$ python -q
>>> import numpy as np
>>> np.set_printoptions(suppress=True, linewidth=100)
>>> rnd = lambda a: np.round(a, 3) + 0
>>> arr = np.loadtxt("dump.csv", delimiter=",")
>>> arr
array([[-1.,  0.,  0.,  0.,  0.,  0.,  0.,  0.],
       [ 0.,  5.,  0.,  0.,  0.,  0.,  0.,  0.],
       [ 0.,  0., -1.,  0.,  0.,  0.,  0.,  0.],
       [ 0.,  0.,  0.,  6.,  0.,  0.,  0.,  0.],
       [ 0.,  0.,  0.,  0., -9.,  0.,  0.,  0.],
       [ 0.,  0.,  0.,  0.,  0., -1.,  0.,  0.],
       [ 0.,  0.,  0.,  0.,  0.,  0.,  0.,  0.],
       [ 0.,  0.,  0.,  0.,  0.,  0.,  0.,  6.]])
>>> rk = np.linalg.matrix_rank(arr)
>>> rk
np.int64(7)
>>> ns = np.linalg.svd(arr)[2][rk:].T
>>> arr @ ns
array([[0.],
       [0.],
       [0.],
       [0.],
       [0.],
       [0.],
       [0.],
       [0.]])
>>> np.allclose(arr @ ns, 0)
True
>>> np.argsort(-np.linalg.norm(arr, axis=0).round(6), kind="stable")[:3]
array([4, 3, 7])
>>> np.linalg.cond(arr) > 100
np.True_
>>> print(rnd(np.linalg.norm(arr, 2) / np.linalg.norm(arr)))
0.669
>>> np.linalg.matrix_rank(arr, rtol=0.1)
np.int64(7)
>>> t = np.radians(180)
>>> Rm = np.eye(8)
>>> Rm[1, 1] = Rm[5, 5] = np.cos(t)
>>> Rm[1, 5], Rm[5, 1] = -np.sin(t), np.sin(t)
>>> rnd(Rm)
array([[ 1.,  0.,  0.,  0.,  0.,  0.,  0.,  0.],
       [ 0., -1.,  0.,  0.,  0.,  0.,  0.,  0.],
       [ 0.,  0.,  1.,  0.,  0.,  0.,  0.,  0.],
       [ 0.,  0.,  0.,  1.,  0.,  0.,  0.,  0.],
       [ 0.,  0.,  0.,  0.,  1.,  0.,  0.,  0.],
       [ 0.,  0.,  0.,  0.,  0., -1.,  0.,  0.],
       [ 0.,  0.,  0.,  0.,  0.,  0.,  1.,  0.],
       [ 0.,  0.,  0.,  0.,  0.,  0.,  0.,  1.]])
>>> B = arr @ Rm.T
>>> rnd(B)
array([[-1.,  0.,  0.,  0.,  0.,  0.,  0.,  0.],
       [ 0., -5.,  0.,  0.,  0.,  0.,  0.,  0.],
       [ 0.,  0., -1.,  0.,  0.,  0.,  0.,  0.],
       [ 0.,  0.,  0.,  6.,  0.,  0.,  0.,  0.],
       [ 0.,  0.,  0.,  0., -9.,  0.,  0.,  0.],
       [ 0.,  0.,  0.,  0.,  0.,  1.,  0.,  0.],
       [ 0.,  0.,  0.,  0.,  0.,  0.,  0.,  0.],
       [ 0.,  0.,  0.,  0.,  0.,  0.,  0.,  6.]])
>>> feats = np.loadtxt("run3.csv", delimiter=",")
>>> feats
array([[-2.35 ,  2.301, -2.699,  1.35 , -0.699, -2.699],
       [-1.32 ,  4.36 , -0.64 ,  0.32 ,  1.36 , -0.64 ],
       [-3.214,  0.573, -4.427,  2.214, -2.427, -4.427],
       [-0.934,  5.133,  0.133, -0.066,  2.133,  0.133],
       [-1.398,  4.204, -0.796,  0.398,  1.204, -0.796],
       [-1.4  ,  4.2  , -0.8  ,  0.4  ,  1.2  , -0.8  ],
       [-2.324,  2.353, -2.647,  1.324, -0.647, -2.647],
       [-0.589,  5.822,  0.822, -0.411,  2.822,  0.822],
       [-3.533, -0.067, -5.067,  2.533, -3.067, -5.067],
       [-1.544,  3.912, -1.088,  0.544,  0.912, -1.088],
       [-3.529, -0.057, -5.057,  2.529, -3.057, -5.057],
       [-1.238,  4.523, -0.477,  0.238,  1.523, -0.477],
       [-0.673,  5.654,  0.654, -0.327,  2.654,  0.654],
       [-3.38 ,  0.24 , -4.76 ,  2.38 , -2.76 , -4.76 ],
       [-1.33 ,  4.34 , -0.66 ,  0.33 ,  1.34 , -0.66 ],
       [-2.478,  2.045, -2.955,  1.478, -0.955, -2.955],
       [-1.946,  3.109, -1.891,  0.946,  0.109, -1.891],
       [-1.872,  3.255, -1.745,  0.872,  0.255, -1.745]])
>>> basis = feats[[11, 9]].astype(float)
>>> for _ in range(5):
...     idx = np.linalg.norm(feats[:, None] - basis, axis=-1).argmin(axis=1)
...     basis = np.array([feats[idx == j].mean(axis=0) for j in range(2)])
... 
>>> idx
array([1, 0, 1, 0, 0, 0, 1, 0, 1, 0, 1, 0, 0, 1, 0, 1, 0, 0])
>>> rnd(basis[1] - basis[0])
array([-1.678, -3.355, -3.355,  1.678, -3.355, -3.355])
